$ python3 -q
>>> import numpy as np
>>> import numpy.linalg as la
>>> np.set_printoptions(suppress=True, linewidth=120)
>>> X = np.loadtxt("arr.csv", delimiter=",")
>>> print(X)
[[  0.  -1.   0.   2.  -4.]
 [ -3. -18.  -2.  -1.  -1.]
 [ -2.   1.   0.   3.   5.]
 [ -4.  -4.  -2. -45.   2.]
 [ -2.  -5.   1.   0.  29.]]
>>> print(X @ X)
[[   3.   30.   -6.  -89. -111.]
 [  64.  334.   37.   51.  -11.]
 [ -25.  -53.   -3. -140.  158.]
 [ 192.  244.  100. 2015.  -22.]
 [ -45.  -52.   39.    4.  859.]]
>>> print(np.round(la.matrix_power(X, 2), 2))
[[   3.   30.   -6.  -89. -111.]
 [  64.  334.   37.   51.  -11.]
 [ -25.  -53.   -3. -140.  158.]
 [ 192.  244.  100. 2015.  -22.]
 [ -45.  -52.   39.    4.  859.]]
>>> print(np.allclose(X @ X.T, X.T @ X))
False
>>> print(np.round(np.sort(np.abs(la.eigvals(X))), 2))
[ 0.77  0.77 18.15 29.55 44.79]
>>> print(np.round(la.det(X), 2))
14095.0
>>> X.inv()
Traceback (most recent call last):
  File "<python-input-10>", line 1, in <module>
    X.inv()
    ^^^^^
AttributeError: 'numpy.ndarray' object has no attribute 'inv'
>>> arr = np.loadtxt("x.csv", delimiter=",")
>>> print(arr)
[[0.02 3.   1.  ]
 [2.   3.02 0.  ]
 [0.   3.   1.02]]
>>> u = np.array([5, 2, 0])
>>> A2 = arr + np.outer(u, np.eye(3)[1])
>>> print(la.matrix_rank(A2 - arr))
1
>>> print(np.round(la.det(A2) / la.det(arr), 2), round(float(1 + la.solve(arr, u)[1]), 2))
174.98 174.98
>>> print(la.matrix_rank(la.inv(A2) - la.inv(arr), tol=1e-8))
1
>>> print(A2)
[[0.02 8.   1.  ]
 [2.   5.02 0.  ]
 [0.   3.   1.02]]
>>> W0 = np.loadtxt("layer13.csv", delimiter=",")
>>> print(W0.round(2) + 0)
[[ 0.89 -0.28 -0.11  0.06  0.06]
 [-0.28  0.09  0.03 -0.02 -0.02]
 [-0.11  0.03  0.01 -0.01 -0.01]
 [ 0.06 -0.02 -0.01  0.    0.  ]
 [ 0.06 -0.02 -0.01  0.    0.  ]]
>>> # rank 1
>>> print(la.lstsq(W0[:-1].T, W0[-1])[2])
1
>>> print(np.unique(W0.round(6), axis=0).shape)
(4, 5)
>>> print(np.allclose(W0[:-1].T @ la.lstsq(W0[:-1].T, W0[-1])[0], W0[-1]))
True
>>> print(round(float(np.trace(la.pinv(W0) @ W0)), 2))
1.0
>>> A2 = X / np.sqrt((X ** 2).mean(axis=1, keepdims=True))
>>> print(la.matrix_rank(A2) == la.matrix_rank(X))
True
>>> feats = np.load("mat.npy")
>>> print(feats)
[[-0.01  2.75 -0.07]
 [ 0.17 -3.15 -0.32]
 [-1.03  2.37 -0.14]
 [-0.97  1.55 -0.15]
 [ 0.99  5.21  0.09]
 [ 1.85  0.54 -0.12]
 [ 0.18  1.06  0.09]
 [-0.19  6.2  -0.36]
 [ 0.2  -4.43  0.33]
 [ 0.71  0.29 -0.17]
 [ 1.33  3.11  0.05]
 [ 0.19  7.29  0.34]
 [-0.76 -2.3  -0.02]
 [-0.87 -9.03 -0.05]
 [-0.62 -0.02  0.08]
 [ 0.73  0.03  0.05]
 [ 1.92 -6.98 -0.27]
 [ 0.45  2.52  0.25]
 [-0.5   2.05 -0.29]
 [-1.2   6.45  0.06]
 [-0.43 -3.32 -0.32]
 [ 0.55  3.07  0.09]
 [ 0.84 -1.54 -0.28]
 [-0.75  5.86 -0.03]
 [ 0.83 -3.91 -0.25]]
>>> # column 1 is much longer than the rest
>>> Ac = (feats - feats.mean(axis=0)) / feats.std(axis=0)
>>> print(np.round(Ac.std(axis=0), 2))
[1. 1. 1.]
>>> print(np.argwhere(np.abs(Ac) > 2))
[[11  2]
 [13  1]
 [16  0]]
>>> coef = la.lstsq(np.delete(Ac, 1, axis=1), Ac[:, 1])[0]
>>> print(np.round(1 - np.var(Ac[:, 1] - np.delete(Ac, 1, axis=1) @ coef), 2))
0.11
>>> Ac = feats - feats.mean(axis=0)
>>> U, sigma, Vh = la.svd(Ac, full_matrices=False)
>>> print(round((sigma ** 2).sum() ** 2 / (sigma ** 4).sum(), 2))
1.09
>>> print((np.sign(U[:, 0]) == np.sign(U[0, 0])).astype(int))
[1 0 1 1 1 0 1 1 0 0 1 1 0 0 0 0 0 1 1 1 0 1 0 1 0]
>>> print(np.round(sigma ** 2 / (sigma ** 2).sum(), 2) + 0)
[0.96 0.04 0.  ]
>>> print(np.round(Ac.mean(axis=0), 2) + 0)
[0. 0. 0.]
>>> M = np.load("m.npy")
>>> print(M)
[[0.05 0.   4.  ]
 [1.   5.05 6.  ]
 [0.   0.   4.05]]
>>> ev, V = la.eig(M)
>>> print(round(float(np.prod(ev)), 2))
1.02
>>> print(np.round(np.sort(la.eigvals(M.T)), 2))
[0.05 4.05 5.05]
>>> print(M @ V[:, 0] - ev[0] * V[:, 0])
[0. 0. 0.]
